$ ipython --no-banner

In [1]: import numpy as np

In [2]: import numpy.linalg as la

In [3]: np.set_printoptions(precision=1, suppress=True, linewidth=160, legacy="1.25")

In [4]: K = np.array([[5, 6, 7, 8, 9, 10, 11, 12],
   ...:     [13, 14, 15, 16, 17, 18, 19, 20],
   ...:     [21, 22, 23, 24, 25, 26, 27, 28],
   ...:     [29, 30, 31, 32, 33, 34, 35, 36],
   ...:     [37, 38, 39, 40, 41, 42, 43, 44],
   ...:     [45, 46, 47, 48, 49, 50, 51, 52]])

In [5]: f = np.array([-2, 4, 1])

In [6]: np.cross(K[2, :3], K[1, :3])
Out[6]: array([  8, -16,   8])

In [7]: print(np.polyval(f, K[2]))
[ -797  -879  -965 -1055 -1149 -1247 -1349 -1455]

In [8]: f = np.array([1, -2, 0, 1]) + 0.5

In [9]: data = np.outer(f, f) / (f @ f)

In [10]: data.round(1) + 0
Out[10]: 
array([[ 0.3, -0.3,  0.1,  0.3],
       [-0.3,  0.3, -0.1, -0.3],
       [ 0.1, -0.1,  0. ,  0.1],
       [ 0.3, -0.3,  0.1,  0.3]])

In [11]: rng = np.random.default_rng(58)

In [12]: z = rng.permutation(4)

In [13]: print(z)
[0 2 3 1]

In [14]: A2 = data[z][:, z]

In [15]: np.round(np.diag(A2), 1) + 0
Out[15]: array([0.3, 0. , 0.3, 0.3])

In [16]: np.trace(A2)
Out[16]: 1.0

In [17]: np.allclose(A2, data)
Out[17]: False

In [18]: A2.round(1) + 0
Out[18]: 
array([[ 0.3,  0.1,  0.3, -0.3],
       [ 0.1,  0. ,  0.1, -0.1],
       [ 0.3,  0.1,  0.3, -0.3],
       [-0.3, -0.1, -0.3,  0.3]])

In [19]: round(float(la.det(A2)), 1), np.round(la.det(data[z]), 1)
Out[19]: (0.0, 0.0)

In [20]: np.round(np.sort(np.abs(la.eigvals(A2))), 1) + 0
Out[20]: array([0., 0., 0., 1.])

In [21]: W = np.array([[9, -7, 5, 4, 1],
    ...:     [4, -9, 7, 9, 6],
    ...:     [-6, 8, 9, -9, -7],
    ...:     [6, 5, 2, -8, -5]])

In [22]: beta = np.array([0, 1, 1, 4, 0])

In [23]: hid = np.maximum(A2 @ W + beta, 0)

In [24]: (hid > 0).astype(int)
Out[24]: 
array([[0, 0, 1, 1, 1],
       [0, 1, 1, 1, 1],
       [0, 0, 1, 1, 1],
       [1, 1, 0, 1, 0]])

In [25]: (hid > 0).mean(axis=0)
Out[25]: array([0.2, 0.5, 0.8, 1. , 0.8])

In [26]: hid
Out[26]: 
array([[0. , 0. , 5.6, 5.9, 0.3],
       [0. , 0.2, 2.5, 4.6, 0.1],
       [0. , 0. , 5.6, 5.9, 0.3],
       [0.5, 3.2, 0. , 2.1, 0. ]])

In [27]: la.matrix_rank(hid)
Out[27]: 3

In [28]: Z = np.array([[-6, 3, 1], [-7, 2, 9], [-5, 2, -3], [-5, -9, -4], [6, -6, -3]])

In [29]: hid @ Z
Out[29]: 
array([[-55.8, -44.1, -41.5],
       [-37. , -36.9, -24.2],
       [-55.8, -44.1, -41.5],
       [-36.3, -10.5,  21.5]])

In [30]: A2 = data + rng.integers(-2, 3, (4, 1)) @ rng.integers(-2, 3, (1, 4))

In [31]: A2
Out[31]: 
array([[-1.7,  1.7,  4.1,  4.3],
       [-2.3,  2.3,  3.9,  3.7],
       [ 1.1, -1.1, -2. , -1.9],
       [-0.7,  0.7,  2.1,  2.3]])

In [32]: np.round(la.svd(A2 - data, compute_uv=False), 1) + 0
Out[32]: array([10.,  0.,  0.,  0.])

In [33]: np.abs(A2 - data).sum(axis=1)
Out[33]: array([12., 12.,  6.,  6.])

In [34]: rk = la.matrix_rank(A2)

In [35]: rk
Out[35]: 2

In [36]: N = la.svd(A2)[2][rk:].T

In [37]: N.shape
Out[37]: (4, 2)

In [38]: N @ N.T
Out[38]: 
array([[ 0.5,  0.5,  0.1, -0.1],
       [ 0.5,  0.5, -0.1,  0.1],
       [ 0.1, -0.1,  0.6, -0.5],
       [-0.1,  0.1, -0.5,  0.4]])

In [39]: np.allclose(A2 @ N, 0)
Out[39]: True

In [40]: np.round(A2 @ N, 1) + 0
Out[40]: 
array([[0., 0.],
       [0., 0.],
       [0., 0.],
       [0., 0.]])

In [41]: evals, V = la.eigh(data)

In [42]: evals.round(1) + 0
Out[42]: array([0., 0., 0., 1.])

In [43]: print(np.unique(evals.round(6) + 0, return_counts=True)[1])
[3 1]

In [44]: np.round(V @ np.diag(evals) @ V.T, 1) + 0
Out[44]: 
array([[ 0.3, -0.3,  0.1,  0.3],
       [-0.3,  0.3, -0.1, -0.3],
       [ 0.1, -0.1,  0. ,  0.1],
       [ 0.3, -0.3,  0.1,  0.3]])

In [45]: M = np.load("x.npy")

In [46]: print(M.round(1) + 0)
[[ 0.4 -0.1 -0.1 -0.4 -0.1]
 [-0.1  0.   0.   0.1  0. ]
 [-0.1  0.   0.   0.1  0. ]
 [-0.4  0.1  0.1  0.4  0.1]
 [-0.1  0.   0.   0.1  0. ]]

In [47]: left, sig, VT = la.svd(M)

In [48]: sig.round(1) + 0
Out[48]: array([1., 0., 0., 0., 0.])

In [49]: A2 = left[:, :1] @ np.diag(sig[:1]) @ VT[:1]

In [50]: print(round(np.abs(M - A2).max(), 1))
0.0

In [51]: round(la.norm(M - A2) / la.norm(M), 1)
Out[51]: 0.0

In [52]: print(np.round(la.norm(M - A2, 2), 1), round(sig[1], 1))
0.0 0.0

In [53]: O, _ = la.qr(np.array([[2.1, -1.0, 0.4, 0.3, -0.3, -0.6, 0.7],
    ...:     [-1.1, 0.0, 1.2, -0.2, 0.5, 1.2, 0.8],
    ...:     [-0.9, -0.7, -1.1, 0.6, 0.2, 0.5, 0.4],
    ...:     [0.1, -1.0, 0.8, 2.2, -1.5, -0.4, -0.5],
    ...:     [-0.8, 0.5, -0.9, -0.3, -0.4, 0.1, -1.1],
    ...:     [0.2, 0.4, -1.2, 0.8, 0.4, 0.8, 1.1],
    ...:     [-1.3, -1.1, 1.9, 2.6, -1.4, 0.6, 0.9]]))

In [54]: A = O[:, :6]

In [55]: A.round(1) + 0
Out[55]: 
array([[-0.7, -0.4,  0. ,  0.2,  0. , -0.5],
       [ 0.4,  0. ,  0.4,  0.3,  0.4, -0.5],
       [ 0.3, -0.4, -0.8,  0.4,  0.2,  0.1],
       [ 0. , -0.5,  0. , -0.4, -0.3,  0.1],
       [ 0.3,  0.2, -0.3, -0.1, -0.6, -0.6],
       [-0.1,  0.2, -0.3, -0.7,  0.5, -0.3],
       [ 0.4, -0.6,  0.3, -0.3,  0. , -0.1]])

In [56]: A2 = np.c_[A[:, :1] @ np.array([[7]]), np.array([2, 2, 2, 3, -5, 7, -1])]

In [57]: A2
Out[57]: 
array([[-5. ,  2. ],
       [ 2.6,  2. ],
       [ 2.1,  2. ],
       [-0.2,  3. ],
       [ 1.9, -5. ],
       [-0.5,  7. ],
       [ 3.1, -1. ]])

In [58]: np.round(la.norm(A2 - A @ la.lstsq(A, A2)[0], axis=0), 1) + 0
Out[58]: array([0. , 3.4])

In [59]: la.matrix_rank(np.c_[A, A2])
Out[59]: 7

In [60]: W = np.array([[-1, 2, -2, 0],
    ...:     [-1, 1, -1, 1],
    ...:     [0, 2, 0, -3],
    ...:     [-1, -3, -1, -2],
    ...:     [-2, -2, -2, 0],
    ...:     [2, -1, 3, 2]])

In [61]: beta = np.array([2, 0, 0, 2])

In [62]: hid = np.maximum(A @ W + beta, 0)

In [63]: (hid > 0).astype(int)
Out[63]: 
array([[1, 0, 1, 1],
       [0, 1, 0, 0],
       [1, 0, 0, 1],
       [1, 1, 1, 1],
       [1, 1, 0, 1],
       [1, 1, 0, 1],
       [1, 1, 0, 1]])

In [64]: hid
Out[64]: 
array([[1.9, 0. , 0.1, 0.2],
       [0. , 0.3, 0. , 0. ],
       [1.4, 0. , 0. , 3.3],
       [3.7, 1.1, 1.9, 2.6],
       [1.5, 2.3, 0. , 1.8],
       [1. , 0.7, 0. , 4. ],
       [2.3, 1.8, 0. , 1.1]])

In [65]: (hid > 0).mean(axis=0)
Out[65]: array([0.9, 0.7, 0.3, 0.9])

In [66]: Z = np.array([[-2, -3, 1], [-1, -2, 2], [3, -2, -2], [1, 3, 0]])

In [67]: W @ Z
Out[67]: 
array([[ -6,   3,   7],
       [ -1,   6,   3],
       [ -5, -13,   4],
       [  0,   5,  -5],
       [  0,  14,  -2],
       [  8,  -4,  -6]])

In [68]: x0 = np.array([-2, -2, 1, 0, -2, 0])

In [69]: y = A @ x0

In [70]: beta, lr = np.zeros(6), 1 / la.norm(A, 2) ** 2

In [71]: for i in range(12):
    ...:     beta -= lr * A.T @ (A @ beta - y)
    ...:     if i % 2 == 0: print(i, round(la.norm(A @ beta - y), 1))
    ...: 
0 0.0
2 0.0
4 0.0
6 0.0
8 0.0
10 0.0

In [72]: beta.round(1) + 0
Out[72]: array([-2., -2.,  1.,  0., -2.,  0.])

In [73]: round(la.cond(A), 1)
Out[73]: 1.0

In [74]: x0 = np.array([-4, -3, -3, -1, 0, 1])

In [75]: y = A @ x0

In [76]: np.round(la.lstsq(A, y)[0], 1) + 0
Out[76]: array([-4., -3., -3., -1.,  0.,  1.])

In [77]: y
Out[77]: array([ 3.5, -3.4,  1.9,  2.2, -1.6,  1.1, -0.6])

In [78]: y = y + 0.1 * rng.normal(size=7)

In [79]: y
Out[79]: array([ 3.6, -3.4,  1.9,  2.1, -1.6,  1. , -0.7])

In [80]: beta, *_ = la.lstsq(A, y)

In [81]: beta.round()
Out[81]: array([-4., -3., -3., -1.,  0.,  1.])

In [82]: [round(float(la.norm(la.solve(A.T @ A + lam * np.eye(6), A.T @ y))), 2) for lam in (0, 1, 10, 100)]
Out[82]: [6.02, 3.01, 0.55, 0.06]

In [83]: hat = A @ la.solve(A.T @ A, A.T)

In [84]: round(np.trace(hat), 1)
Out[84]: 6.0

In [85]: hat.round(1) + 0
Out[85]: 
array([[ 1. ,  0.1,  0. ,  0.1,  0. ,  0. , -0.1],
       [ 0.1,  0.8,  0. , -0.3,  0. ,  0. ,  0.2],
       [ 0. ,  0. ,  1. ,  0. ,  0. ,  0. ,  0. ],
       [ 0.1, -0.3,  0. ,  0.5,  0. ,  0. ,  0.4],
       [ 0. ,  0. ,  0. ,  0. ,  1. ,  0. ,  0. ],
       [ 0. ,  0. ,  0. ,  0. ,  0. ,  1. ,  0. ],
       [-0.1,  0.2,  0. ,  0.4,  0. ,  0. ,  0.7]])

In [86]: hat @ A[:, 3]
Out[86]: array([ 0.2,  0.3,  0.4, -0.4, -0.1, -0.7, -0.3])

In [87]: la.matrix_rank(np.eye(7) - hat)
Out[87]: 1

In [88]: feats = np.loadtxt("case15.csv", delimiter=",")

In [89]: feats
Out[89]: 
array([[0., 0., 0., 1., 0., 0., 0., 0., 1.],
       [0., 0., 1., 1., 0., 0., 0., 0., 0.],
       [0., 1., 0., 0., 0., 0., 1., 0., 0.],
       [1., 1., 0., 0., 0., 0., 0., 0., 0.],
       [0., 0., 0., 0., 0., 0., 1., 1., 1.],
       [0., 0., 0., 0., 0., 0., 1., 1., 0.],
       [0., 0., 1., 0., 1., 1., 0., 0., 1.],
       [0., 0., 0., 0., 1., 1., 0., 0., 0.],
       [1., 0., 0., 0., 1., 0., 1., 0., 0.]])

In [90]: feats[1] @ feats[2]
Out[90]: 0.0

In [91]: round(la.norm(feats, 2), 1)
Out[91]: 2.7

In [92]: la.norm(feats, axis=1)
Out[92]: array([1.4, 1.4, 1.4, 1.4, 1.7, 1.4, 2. , 1.4, 1.7])

In [93]: F = np.load("dump.npy")

In [94]: F
Out[94]: 
array([[1, 2, 3, 2, 3, 1, 2, 0, 2],
       [2, 1, 2, 3, 2, 3, 1, 2, 0],
       [3, 2, 1, 2, 3, 2, 3, 1, 2],
       [2, 3, 2, 1, 2, 3, 2, 3, 1],
       [3, 2, 3, 2, 1, 2, 3, 2, 3],
       [1, 3, 2, 3, 2, 1, 2, 3, 2],
       [2, 1, 3, 2, 3, 2, 1, 2, 3],
       [0, 2, 1, 3, 2, 3, 2, 1, 2],
       [2, 0, 2, 1, 3, 2, 3, 2, 1]])

In [95]: # equal to its transpose

In [96]: x0 = np.array([-7, 6, 8, 4, -6, -2, 4, 3, 9])

In [97]: y = F @ x0

In [98]: beta, lr = np.zeros(9), 1 / la.norm(F, 2) ** 2

In [99]: for i in range(30):
    ...:     beta -= lr * F.T @ (F @ beta - y)
    ...:     if i % 10 == 0: print(i, round(la.norm(F @ beta - y), 1))
    ...: 
0 46.7
10 34.3
20 25.7

In [100]: beta
Out[100]: array([-2.1,  5.7,  4.1,  3.7, -1.3, -1.2,  1.5,  1.9,  6.4])

In [101]: print(round(la.cond(F), 1))
12.3

In [102]: A2 = la.inv(F)

In [103]: np.round(F @ A2, 1) + 0
Out[103]: 
array([[1., 0., 0., 0., 0., 0., 0., 0., 0.],
       [0., 1., 0., 0., 0., 0., 0., 0., 0.],
       [0., 0., 1., 0., 0., 0., 0., 0., 0.],
       [0., 0., 0., 1., 0., 0., 0., 0., 0.],
       [0., 0., 0., 0., 1., 0., 0., 0., 0.],
       [0., 0., 0., 0., 0., 1., 0., 0., 0.],
       [0., 0., 0., 0., 0., 0., 1., 0., 0.],
       [0., 0., 0., 0., 0., 0., 0., 1., 0.],
       [0., 0., 0., 0., 0., 0., 0., 0., 1.]])

In [104]: np.round(la.cond(F), 1)
Out[104]: 12.3

In [105]: np.round(la.det(F) * la.det(A2), 1)
Out[105]: 1.0

In [106]: A2 = F / np.sqrt((F ** 2).mean(axis=1, keepdims=True))

In [107]: la.matrix_rank(A2) == la.matrix_rank(F)
Out[107]: True

In [108]: la.norm(A2, axis=1)
Out[108]: array([3., 3., 3., 3., 3., 3., 3., 3., 3.])

In [109]: W0 = np.eye(7, dtype=int)[rng.permutation(7)]

In [110]: W0
Out[110]: 
array([[0, 0, 0, 1, 0, 0, 0],
       [0, 0, 0, 0, 1, 0, 0],
       [0, 1, 0, 0, 0, 0, 0],
       [0, 0, 0, 0, 0, 1, 0],
       [0, 0, 0, 0, 0, 0, 1],
       [0, 0, 1, 0, 0, 0, 0],
       [1, 0, 0, 0, 0, 0, 0]])

In [111]: left, sig, VT = la.svd(W0, full_matrices=False)

In [112]: print(left.T @ left)
[[1. 0. 0. 0. 0. 0. 0.]
 [0. 1. 0. 0. 0. 0. 0.]
 [0. 0. 1. 0. 0. 0. 0.]
 [0. 0. 0. 1. 0. 0. 0.]
 [0. 0. 0. 0. 1. 0. 0.]
 [0. 0. 0. 0. 0. 1. 0.]
 [0. 0. 0. 0. 0. 0. 1.]]

In [113]: sig
Out[113]: array([1., 1., 1., 1., 1., 1., 1.])

In [114]: np.cumsum(sig ** 2) / np.sum(sig ** 2)
Out[114]: array([0.1, 0.3, 0.4, 0.6, 0.7, 0.9, 1. ])

In [115]: (sig > 1e-8).sum()
Out[115]: 7
